$ python3 -q
>>> import numpy as np
>>> np.set_printoptions(suppress=True, linewidth=100)
>>> feats = np.load("w.npy")
>>> feats.round(2)
array([[ 0.45, -0.55, -0.06, -0.43, -0.55],
       [-0.55,  0.45, -0.06, -0.43, -0.55],
       [-0.06, -0.06,  0.99, -0.05, -0.06],
       [-0.43, -0.43, -0.05,  0.67, -0.43],
       [-0.55, -0.55, -0.06, -0.43,  0.45]])
>>> rng = np.random.default_rng(46)
>>> out = feats + rng.integers(-2, 3, (5, 3)) @ rng.integers(-2, 3, (3, 5))
>>> out.round(2)
array([[ 1.45,  2.45,  1.94, -1.43, -1.55],
       [-3.55,  1.45,  1.94, -1.43, -3.55],
       [-2.06,  0.94,  4.99, -2.05, -3.06],
       [ 1.57, -0.43,  3.95, -1.33, -0.43],
       [ 3.45,  2.45, -4.06,  1.57,  3.45]])
>>> np.round(np.linalg.svd(out - feats, compute_uv=False), 2) + 0
array([10.28,  5.57,  3.92,  0.  ,  0.  ])
>>> left, sv, Vh = np.linalg.svd(feats, full_matrices=False)
>>> np.round(left.T @ left, 2) + 0
array([[1., 0., 0., 0., 0.],
       [0., 1., 0., 0., 0.],
       [0., 0., 1., 0., 0.],
       [0., 0., 0., 1., 0.],
       [0., 0., 0., 0., 1.]])
>>> sv.round(2)
array([1., 1., 1., 1., 1.])
>>> np.round(Vh @ Vh.T, 2) + 0
array([[1., 0., 0., 0., 0.],
       [0., 1., 0., 0., 0.],
       [0., 0., 1., 0., 0.],
       [0., 0., 0., 1., 0.],
       [0., 0., 0., 0., 1.]])
>>> left.shape, sv.shape, Vh.shape
((5, 5), (5,), (5, 5))
>>> np.allclose(left * sv @ Vh, feats)
True
>>> K = np.loadtxt("layer16.csv", delimiter=",")
>>> K
array([[ 0., -6.,  1., -5., -5.],
       [ 6.,  0.,  8.,  1., -5.],
       [-1., -8.,  0., -5.,  4.],
       [ 5., -1.,  5.,  0., -5.],
       [ 5.,  5., -4.,  5.,  0.]])
>>> np.einsum("ij,ji->", K, K)
np.float64(-486.0)
>>> np.round(np.poly(K), 2) + 0
array([   1.,    0.,  243.,    0., 5563.,    0.])
>>> np.linalg.matrix_rank(K, rtol=0.1)
np.int64(4)
>>> np.argsort(-np.linalg.norm(K, axis=0).round(6), kind="stable")[:3]
array([1, 2, 4])
>>> blk = np.stack([K, 5 * K, K[::-1]])
>>> np.linalg.matrix_rank(blk.reshape(3, -1))
np.int64(2)
>>> np.round(np.linalg.det(blk), 2) + 0
array([0., 0., 0.])
>>> np.round(np.linalg.norm(blk, axis=(1, 2)), 2)
array([ 22.05, 110.23,  22.05])
>>> (blk @ K.T).shape
(3, 5, 5)
>>> np.linalg.matrix_rank(blk)
array([4, 4, 4])
>>> blk.sum(axis=0)
array([[  5., -31.,   2., -25., -30.],
       [ 41.,  -1.,  53.,   6., -35.],
       [ -7., -56.,   0., -35.,  28.],
       [ 36.,  -6.,  38.,   1., -35.],
       [ 30.,  24., -23.,  25.,  -5.]])
>>> blk.shape
(3, 5, 5)
>>> np.einsum("bij,cij->bc", blk, blk)
array([[  486.,  2430.,   178.],
       [ 2430., 12150.,   890.],
       [  178.,   890.,   486.]])
>>> np.round(np.linalg.matrix_power(K, 4), 2)
array([[ 15939.,   7564.,  12879.,   7627., -14128.],
       [  7564.,  26655.,  -7533.,  20725.,   1169.],
       [ 12879.,  -7533.,  20195.,  -4131., -17010.],
       [  7627.,  20725.,  -4131.,  16386.,   -649.],
       [-14128.,   1169., -17010.,   -649.,  16671.]])
>>> (K - K.T) / 2
array([[ 0., -6.,  1., -5., -5.],
       [ 6.,  0.,  8.,  1., -5.],
       [-1., -8.,  0., -5.,  4.],
       [ 5., -1.,  5.,  0., -5.],
       [ 5.,  5., -4.,  5.,  0.]])
>>> K @ K
array([[ -87.,  -28.,  -53.,  -36.,   59.],
       [ -28., -126.,   31.,  -95.,   -3.],
       [ -53.,   31., -106.,   17.,   70.],
       [ -36.,  -95.,   17.,  -76.,    0.],
       [  59.,   -3.,   70.,    0.,  -91.]])
>>> np.linalg.lstsq(K[:-1].T, K[-1])[2]
np.int32(4)
>>> np.unique(K.round(6), axis=0).shape
(5, 5)
>>> np.round(np.trace(np.linalg.pinv(K) @ K), 2)
np.float64(4.0)
>>> np.round(K @ np.linalg.pinv(K) @ K, 2) + 0
array([[ 0., -6.,  1., -5., -5.],
       [ 6.,  0.,  8.,  1., -5.],
       [-1., -8.,  0., -5.,  4.],
       [ 5., -1.,  5.,  0., -5.],
       [ 5.,  5., -4.,  5.,  0.]])
>>> data = np.load("data.npy")
>>> data
array([[ 20,  -8, -14,  -5,  18,  -2],
       [ -8,  27,  -3,   3, -16,  12],
       [-14,  -3,  19,  -1,  -8,   3],
       [ -5,   3,  -1,  10,  -9,   4],
       [ 18, -16,  -8,  -9,  36,  -8],
       [ -2,  12,   3,   4,  -8,  25]])
>>> idx = rng.permutation(6)
>>> out = data[:, idx] * rng.choice([-1, 1], 6)
>>> out
array([[-14,   8, -18,  -5,  -2, -20],
       [ -3, -27,  16,   3,  12,   8],
       [ 19,   3,   8,  -1,   3,  14],
       [ -1,  -3,   9,  10,   4,   5],
       [ -8,  16, -36,  -9,  -8, -18],
       [  3, -12,   8,   4,  25,   2]])
>>> left, _, Vh = np.linalg.svd(data.T @ out)
>>> idx
array([2, 1, 4, 3, 5, 0])
>>> np.round(np.linalg.lstsq(data, out)[0], 2) + 0
array([[ 0.,  0.,  0.,  0.,  0., -1.],
       [ 0., -1.,  0.,  0.,  0.,  0.],
       [ 1.,  0.,  0.,  0.,  0.,  0.],
       [ 0.,  0.,  0.,  1.,  0.,  0.],
       [ 0.,  0., -1.,  0.,  0.,  0.],
       [ 0.,  0.,  0.,  0.,  1.,  0.]])
>>> x = np.ones(6)
>>> for _ in range(6):
...     x = data @ x
...     x /= np.linalg.norm(x)
...     print(round(x @ data @ x, 2))
... 
26.8
31.12
38.96
52.51
62.53
65.95
>>> np.round(np.linalg.eigvalsh(data)[-1], 2)
np.float64(67.03)
>>> x = np.array([2, 0, 3, 0, 1])
>>> round(np.linalg.det(feats), 2)
np.float64(-1.0)
>>> 5 - np.linalg.matrix_rank(feats - np.eye(5), tol=1e-8)
np.int64(4)
>>> [p for p in range(1, 25) if np.allclose(np.linalg.matrix_power(feats, p), np.eye(5))]
[2, 4, 6, 8, 10, 12, 14, 16, 18, 20, 22, 24]
>>> evals, evecs = np.linalg.eigh(data)
>>> x = np.array([2, 2, 2, 2, 2, 2])
>>> (np.sign(evecs[:, -1].round(6)) == np.sign(evecs[0, -1].round(6))).astype(int)
array([1, 0, 0, 0, 1, 0])
>>> x @ data @ x / (x @ x), round(evals[0], 2), round(float(evals[-1]), 2)
(np.float64(11.5), np.float64(0.48), 67.03)
>>> np.round(np.linalg.eigvalsh(data[1:, 1:]), 2)
array([ 4.05, 11.36, 19.44, 24.96, 57.19])
>>> np.linalg.cond(data) > 100
np.True_
>>> round(np.linalg.norm(data, 2) / np.linalg.norm(data), 2)
np.float64(0.86)
>>> np.round(np.abs(np.linalg.svd(data)[2][-1]), 2)
array([0.61, 0.32, 0.57, 0.39, 0.01, 0.24])
>>> np.argsort(-np.linalg.norm(data, axis=0).round(6), kind="stable")[:3]
array([4, 1, 0])
>>> A = np.load("a.npy")
>>> A
array([[-2,  0,  0],
       [ 3, -2,  0],
       [ 2,  2, -3]])
>>> q, Rm = np.linalg.qr(A)
>>> np.round(np.abs(np.diag(Rm)), 2)
array([4.12, 2.79, 1.04])
>>> round(np.trace(q @ q.T), 2)
np.float64(3.0)
>>> np.round(q.T @ q, 2) + 0
array([[1., 0., 0.],
       [0., 1., 0.],
       [0., 0., 1.]])
>>> np.round(q @ Rm, 2) + 0
array([[-2.,  0.,  0.],
       [ 3., -2.,  0.],
       [ 2.,  2., -3.]])
>>> out = A + rng.integers(-2, 3, (3, 2)) @ rng.integers(-2, 3, (2, 3))
>>> out
array([[-2,  2,  6],
       [ 6, -3,  0],
       [ 0,  2, -5]])
>>> np.round(np.linalg.svd(out - A, compute_uv=False), 2) + 0
array([6.63, 3.74, 0.  ])
>>> np.abs(out - A).sum(axis=1)
array([8, 4, 4])
>>> M = np.load("arr.npy")
>>> M
array([[ -1.06,   1.57, -13.27,   2.65],
       [  4.57,  -6.  ,   0.73,  -4.27],
       [ -2.61,   0.23,  -1.07,  -3.21],
       [ -2.32,   0.37,  -7.9 ,   0.08],
       [  7.24,  -1.32,  -0.78,   5.24],
       [  0.52,   6.29,   1.94,  -3.64],
       [  4.67,  -5.71,  -1.66,  -4.81],
       [  0.31,   4.87,   7.38,  -7.53],
       [ -1.72,  -0.01,   0.75,  -5.  ],
       [  2.84,  -2.24,   3.34,  -7.08],
       [  6.48,  -4.14,   1.64,  -1.76],
       [  0.33,   5.32,   4.99,  -1.13],
       [  3.63,  -0.78,  -7.17,   6.19],
       [ -4.54,  -0.3 ,   2.05,   1.37],
       [ -3.15,   1.4 ,   0.54,  -0.57],
       [ -7.49,   2.26,  -0.83,  -7.77],
       [ -0.32,  -2.73,   4.78,   4.46],
       [  1.67,  -1.67,  -0.28,   0.55],
       [  3.29,  -4.53,  -3.32,   8.71],
       [  1.44,   1.14,   7.95,   0.45],
       [  2.6 ,  -3.5 ,   1.04,  -2.91],
       [  3.03,  -5.23,   6.09,   0.35],
       [ -3.  ,   2.26,   3.93,   1.48],
       [  5.73,  -1.62,  -6.19,  -2.66],
       [  0.03,   6.77,  11.25,  -1.27],
       [  1.67,   1.17,   3.81,  -1.88]])
>>> Z = M[[10, 13]].astype(float)
>>> for _ in range(4):
...     idx = np.linalg.norm(M[:, None] - Z, axis=-1).argmin(axis=1)
...     Z = np.array([M[idx == j].mean(axis=0) for j in range(2)])
... 
>>> idx
array([0, 0, 1, 0, 0, 1, 0, 1, 1, 1, 0, 1, 0, 1, 1, 1, 1, 0, 0, 1, 0, 1, 1, 0, 1, 1])
>>> np.abs(Z[1] - Z[0]).argmax()
np.int64(2)
>>> Xs = M - M.mean(axis=0)
>>> left, sv, Vh = np.linalg.svd(Xs, full_matrices=False)
>>> np.searchsorted(np.cumsum(sv ** 2) / (sv ** 2).sum(), 0.9) + 1
np.int64(3)
>>> np.round(Vh[0] * np.sign(Vh[0, np.abs(Vh[0]).argmax()]), 2)
array([-0.19,  0.32,  0.84, -0.4 ])
>>> np.round(Xs.mean(axis=0), 2) + 0
array([0., 0., 0., 0.])
>>> hat = M @ np.linalg.solve(M.T @ M, M.T)
>>> np.round(hat @ M[:, 0], 2)
array([-1.06,  4.57, -2.61, -2.32,  7.24,  0.52,  4.67,  0.31, -1.72,  2.84,  6.48,  0.33,  3.63,
       -4.54, -3.15, -7.49, -0.32,  1.67,  3.29,  1.44,  2.6 ,  3.03, -3.  ,  5.73,  0.03,  1.67])
>>> np.round(np.linalg.eigvalsh(hat), 2) + 0
array([0., 0., 0., 0., 0., 0., 0., 0., 0., 0., 0., 0., 0., 0., 0., 0., 0., 0., 0., 0., 0., 0., 1.,
       1., 1., 1.])
>>> np.linalg.matrix_rank(np.eye(26) - hat)
np.int64(22)
>>> dist = np.linalg.norm(M[:, None] - M[None], axis=-1)
>>> np.unravel_index(dist.round(6).argmax(), dist.shape)
(np.int64(0), np.int64(24))
>>> dist[:5, :5].round(2)
array([[ 0.  , 18.25, 13.69,  6.2 , 15.49],
       [18.25,  0.  ,  9.73, 13.47, 11.03],
       [13.69,  9.73,  0.  ,  7.59, 13.07],
       [ 6.2 , 13.47,  7.59,  0.  , 13.1 ],
       [15.49, 11.03, 13.07, 13.1 ,  0.  ]])
>>> np.linalg.matrix_rank(dist ** 2)
np.int64(6)
>>> idx = M[:, 0] > np.median(M[:, 0])
>>> f = M[idx].mean(axis=0) - M[~idx].mean(axis=0)
>>> np.argsort(-np.abs(f).round(6), kind="stable")
array([0, 1, 3, 2])
>>> round((((M - M.mean(axis=0)) @ f > 0) == idx).mean(), 2)
np.float64(0.88)
>>> f.round(2)
array([ 5.68, -4.83, -0.72,  1.25])
>>> arr = np.loadtxt("x.csv", delimiter=",")
>>> arr
array([[3., 2., 0., 2., 0.],
       [6., 5., 0., 0., 6.],
       [3., 2., 0., 2., 0.],
       [6., 5., 0., 0., 6.],
       [6., 5., 0., 0., 6.],
       [4., 3., 0., 1., 2.],
       [6., 5., 0., 0., 6.],
       [4., 3., 0., 1., 2.],
       [4., 3., 0., 1., 2.],
       [6., 5., 0., 0., 6.],
       [5., 4., 0., 0., 4.],
       [5., 4., 0., 0., 4.],
       [4., 3., 0., 1., 2.],
       [2., 1., 0., 3., 0.],
       [6., 5., 0., 0., 6.],
       [5., 4., 0., 0., 4.],
       [6., 5., 0., 0., 6.],
       [4., 3., 0., 1., 2.],
       [5., 4., 0., 0., 4.],
       [2., 1., 0., 3., 0.],
       [6., 5., 0., 0., 6.],
       [6., 5., 0., 0., 6.],
       [2., 1., 0., 3., 0.]])
>>> # rows and columns are dependent
>>> left, sv, Vh = np.linalg.svd(arr)
>>> np.argmax(sv[:-1] / (sv[1:] + 1e-6)) + 1
np.int64(4)
>>> sv.round(2) + 0
array([35.58,  7.55,  2.1 ,  0.15,  0.  ])
>>> out = left[:, :4] @ np.diag(sv[:4]) @ Vh[:4]
>>> out.round(2) + 0
array([[3., 2., 0., 2., 0.],
       [6., 5., 0., 0., 6.],
       [3., 2., 0., 2., 0.],
       [6., 5., 0., 0., 6.],
       [6., 5., 0., 0., 6.],
       [4., 3., 0., 1., 2.],
       [6., 5., 0., 0., 6.],
       [4., 3., 0., 1., 2.],
       [4., 3., 0., 1., 2.],
       [6., 5., 0., 0., 6.],
       [5., 4., 0., 0., 4.],
       [5., 4., 0., 0., 4.],
       [4., 3., 0., 1., 2.],
       [2., 1., 0., 3., 0.],
       [6., 5., 0., 0., 6.],
       [5., 4., 0., 0., 4.],
       [6., 5., 0., 0., 6.],
       [4., 3., 0., 1., 2.],
       [5., 4., 0., 0., 4.],
       [2., 1., 0., 3., 0.],
       [6., 5., 0., 0., 6.],
       [6., 5., 0., 0., 6.],
       [2., 1., 0., 3., 0.]])
>>> round(float(np.linalg.norm(arr - out) / np.linalg.norm(arr)), 2)
0.0
>>> round(float(np.linalg.norm(arr - out, 2)), 2), np.round(sv[4], 2)
(0.0, np.float64(0.0))
>>> np.linalg.matrix_rank(out)
np.int64(4)
>>> np.round(np.abs(arr - out).max(), 2)
np.float64(0.0)
>>> np.linalg.matrix_rank(arr, rtol=0.05)
np.int64(3)
